>>> import numpy as np
>>> from numpy import linalg as LA
>>> np.set_printoptions(precision=2, suppress=True, linewidth=200, sign=" ")
>>> rd = lambda a: np.round(a, 2) + 0
>>> cent = np.array([[2, -2, -3, 3, -2, 0],
...     [-3, 0, 3, -3, 0, 2],
...     [3, -2, 0, 3, 3, 0],
...     [-2, 0, 2, -1, -1, 2],
...     [1, 1, 0, -2, -1, 1],
...     [-3, -2, 0, 2, -3, 2]])
>>> rng = np.random.default_rng(374)
>>> A = (rng.random((28, 6)) < 0.25) @ cent
>>> A
array([[ 2, -2, -3,  3, -2,  0],
       [ 4, -1,  0,  1,  2,  1],
       [-3,  0,  3, -3,  0,  2],
       [ 0,  0,  0,  0,  0,  0],
       [ 1, -3,  0,  3, -1,  3],
       [ 1,  1,  0, -2, -1,  1],
       [ 0,  0,  0,  0,  0,  0],
       [-3,  0,  3, -3,  0,  2],
       [-1,  1,  2, -3, -2,  3],
       [ 1,  1,  0, -2, -1,  1],
       [ 0,  0,  0,  0,  0,  0],
       [ 0,  0,  0,  0,  0,  0],
       [ 1,  1,  0, -2, -1,  1],
       [-3,  0,  3, -3,  0,  2],
       [ 2, -2, -3,  3, -2,  0],
       [ 0,  0,  0,  0,  0,  0],
       [-5, -2,  2,  1, -4,  4],
       [-2, -3,  3,  0, -1,  5],
       [-5, -2,  2,  1, -4,  4],
       [ 0,  0,  0,  0,  0,  0],
       [ 0,  0,  0,  0,  0,  0],
       [ 1,  1,  0, -2, -1,  1],
       [ 5, -4, -3,  6,  1,  0],
       [-6, -2,  3, -1, -3,  4],
       [-2,  0,  2, -1, -1,  2],
       [ 4, -1,  0,  1,  2,  1],
       [-3, -2,  0,  2, -3,  2],
       [ 2, -2, -3,  3, -2,  0]])
>>> cen = (A - A.mean(axis=0)) / A.std(axis=0)
>>> rd(cen.std(axis=0))
array([ 1.,  1.,  1.,  1.,  1.,  1.])
>>> c = LA.lstsq(np.delete(cen, 1, axis=1), cen[:, 1])[0]
>>> np.abs(c).argmax()
np.int64(1)
>>> rd(1 - np.var(cen[:, 1] - np.delete(cen, 1, axis=1) @ c))
np.float64(0.99)
>>> cen = A - A.mean(axis=0)
>>> evecs = LA.svd(cen)[2][:5]
>>> M2 = cen - cen @ evecs.T @ evecs
>>> rd(np.cov(cen @ evecs.T, rowvar=False))
array([[ 13.72,   0.  ,   0.  ,   0.  ,   0.  ],
       [  0.  ,   5.98,   0.  ,   0.  ,   0.  ],
       [  0.  ,   0.  ,   1.8 ,   0.  ,   0.  ],
       [  0.  ,   0.  ,   0.  ,   0.85,   0.  ],
       [  0.  ,   0.  ,   0.  ,   0.  ,   0.09]])
>>> rd(M2.std(axis=0))
array([ 0.01,  0.01,  0.03,  0.  ,  0.02,  0.02])
>>> rd(np.diag(evecs.T @ evecs))
array([ 0.92,  0.93,  0.61,  1.  ,  0.81,  0.74])
>>> blk = A.reshape(28, 2, -1)
>>> blk.shape
(28, 2, 3)
>>> blk.sum(axis=1)
array([[ 5, -4, -3],
       [ 5,  1,  1],
       [-6,  0,  5],
       [ 0,  0,  0],
       [ 4, -4,  3],
       [-1,  0,  1],
       [ 0,  0,  0],
       [-6,  0,  5],
       [-4, -1,  5],
       [-1,  0,  1],
       [ 0,  0,  0],
       [ 0,  0,  0],
       [-1,  0,  1],
       [-6,  0,  5],
       [ 5, -4, -3],
       [ 0,  0,  0],
       [-4, -6,  6],
       [-2, -4,  8],
       [-4, -6,  6],
       [ 0,  0,  0],
       [ 0,  0,  0],
       [-1,  0,  1],
       [11, -3, -3],
       [-7, -5,  7],
       [-3, -1,  4],
       [ 5,  1,  1],
       [-1, -5,  2],
       [ 5, -4, -3]])
>>> blk[:, 0]
array([[ 2, -2, -3],
       [ 4, -1,  0],
       [-3,  0,  3],
       [ 0,  0,  0],
       [ 1, -3,  0],
       [ 1,  1,  0],
       [ 0,  0,  0],
       [-3,  0,  3],
       [-1,  1,  2],
       [ 1,  1,  0],
       [ 0,  0,  0],
       [ 0,  0,  0],
       [ 1,  1,  0],
       [-3,  0,  3],
       [ 2, -2, -3],
       [ 0,  0,  0],
       [-5, -2,  2],
       [-2, -3,  3],
       [-5, -2,  2],
       [ 0,  0,  0],
       [ 0,  0,  0],
       [ 1,  1,  0],
       [ 5, -4, -3],
       [-6, -2,  3],
       [-2,  0,  2],
       [ 4, -1,  0],
       [-3, -2,  0],
       [ 2, -2, -3]])
